$ python3 -q
>>> import numpy as np
>>> np.set_printoptions(precision=2, suppress=True, linewidth=160)
>>> tidy = lambda a: np.round(a, 2) + 0
>>> F = np.load("mat.npy")
>>> F
array([[39, -4, -3,  3],
       [ 1, 22,  4, -1],
       [ 5, -4, -1,  1],
       [ 0,  5, -3, 28]])
>>> proj = np.triu(np.array([[1, 3, 0, 2], [3, 2, 3, 2], [2, 2, 1, 2], [3, 1, 0, 3]]), 1) + np.eye(4)
>>> other = proj @ F @ np.linalg.inv(proj)
>>> np.linalg.matrix_rank(other)
np.int64(4)
>>> other
array([[  42.,  -54.,  165., -250.],
       [  16.,  -28.,   79.,  -76.],
       [   5.,   -9.,   20.,   25.],
       [   0.,    5.,  -18.,   54.]])
>>> other.reshape(-1, 2)
array([[  42.,  -54.],
       [ 165., -250.],
       [  16.,  -28.],
       [  79.,  -76.],
       [   5.,   -9.],
       [  20.,   25.],
       [   0.,    5.],
       [ -18.,   54.]])
>>> T = other.reshape(4, 2, -1)
>>> T.transpose(1, 0, 2)
array([[[  42.,  -54.],
        [  16.,  -28.],
        [   5.,   -9.],
        [   0.,    5.]],

       [[ 165., -250.],
        [  79.,  -76.],
        [  20.,   25.],
        [ -18.,   54.]]])
>>> evals, V = np.linalg.eig(F)
>>> tidy(np.sort(np.linalg.eigvals(np.linalg.inv(F))))
array([ 0.03,  0.04,  0.04, 10.73])
>>> tidy(evals)
array([ 0.09, 38.31, 23.02, 26.57])
>>> tidy(np.prod(evals))
np.float64(2184.0)
>>> tidy(F @ V[:, 0] - evals[0] * V[:, 0])
array([0., 0., 0., 0.])
>>> F.reshape(4, 5)
Traceback (most recent call last):
  File "<python-input-17>", line 1, in <module>
    F.reshape(4, 5)
    ~~~~~~~~~^^^^^^
ValueError: cannot reshape array of size 16 into shape (4,5)
>>> F.ravel(order="F")
array([39,  1,  5,  0, -4, 22, -4,  5, -3,  4, -1, -3,  3, -1,  1, 28])
>>> T = F.reshape(4, 2, -1)
>>> T[:, 0]
array([[39, -4],
       [ 1, 22],
       [ 5, -4],
       [ 0,  5]])
>>> T.shape
(4, 2, 2)
>>> T.transpose(1, 0, 2)
array([[[39, -4],
        [ 1, 22],
        [ 5, -4],
        [ 0,  5]],

       [[-3,  3],
        [ 4, -1],
        [-1,  1],
        [-3, 28]]])
>>> q = F.astype(float).copy()
>>> for j in range(4):
...     q[:, j] -= q[:, :j] @ (q[:, :j].T @ q[:, j])
...     q[:, j] /= np.linalg.norm(q[:, j])
... 
>>> tidy(q.T @ q)
array([[1., 0., 0., 0.],
       [0., 1., 0., 0.],
       [0., 0., 1., 0.],
       [0., 0., 0., 1.]])
